% ipython --no-banner

In [1]: import numpy as np

In [2]: np.set_printoptions(precision=4, suppress=True, linewidth=200, floatmode="fixed")

In [3]: def tidy(a):
   ...:     return np.round(a, 4) + 0
   ...: 

In [4]: A = np.loadtxt("test3.csv", delimiter=",")

In [5]: A
Out[5]: 
array([[ 2.2519, -1.7863,  4.2836],
       [ 2.5300, -2.9121,  1.6947],
       [-2.7805,  3.5123,  0.9900],
       [ 2.8106, -1.5062,  4.0605],
       [-2.5475,  3.5705, -0.0400],
       [ 1.6478, -1.9443,  3.1095],
       [ 1.3632, -3.3152,  1.8200],
       [ 2.4396, -2.3715,  0.3899],
       [ 0.7973, -1.9099,  2.1621],
       [-1.8696,  5.5920,  0.3448],
       [ 2.6860, -2.4482,  2.4470],
       [ 2.9254, -4.6871,  1.1478],
       [ 1.6712, -1.4321,  2.7699],
       [ 2.7815, -3.2518,  1.2568],
       [ 3.2636, -2.9280,  3.7360],
       [-2.8482,  3.5067, -1.5376],
       [ 2.0233, -2.8440,  1.9200],
       [ 1.0783, -2.1989,  3.3537],
       [-2.4302,  4.6342, -0.3757],
       [-3.2522,  5.1888, -0.0170],
       [ 2.8893, -2.5798,  2.3612],
       [-2.1806,  3.1400,  0.0752],
       [ 0.9499, -2.6774,  3.4412],
       [ 1.4003, -1.7439,  2.4423],
       [-1.9900,  5.9413, -0.0799],
       [ 1.3442, -3.5152,  2.4784],
       [-2.1356,  4.9839,  1.3610],
       [-4.1250,  3.1750,  0.2830],
       [-3.0472,  3.1797, -0.4130],
       [ 1.5339, -5.4366,  3.1877],
       [ 2.0791, -1.2011,  1.4460]])

In [6]: cen = (A - A.mean(axis=0)) / A.std(axis=0)

In [7]: tidy(cen.std(axis=0))
Out[7]: array([1.0000, 1.0000, 1.0000])

In [8]: coef = np.linalg.lstsq(np.delete(cen, 0, axis=1), cen[:, 0])[0]

In [9]: tidy(coef)
Out[9]: array([-0.7646,  0.1934])

In [10]: tidy(1 - np.var(cen[:, 0] - np.delete(cen, 0, axis=1) @ coef))
Out[10]: np.float64(0.8327)

In [11]: np.abs(coef).argmax()
Out[11]: np.int64(0)
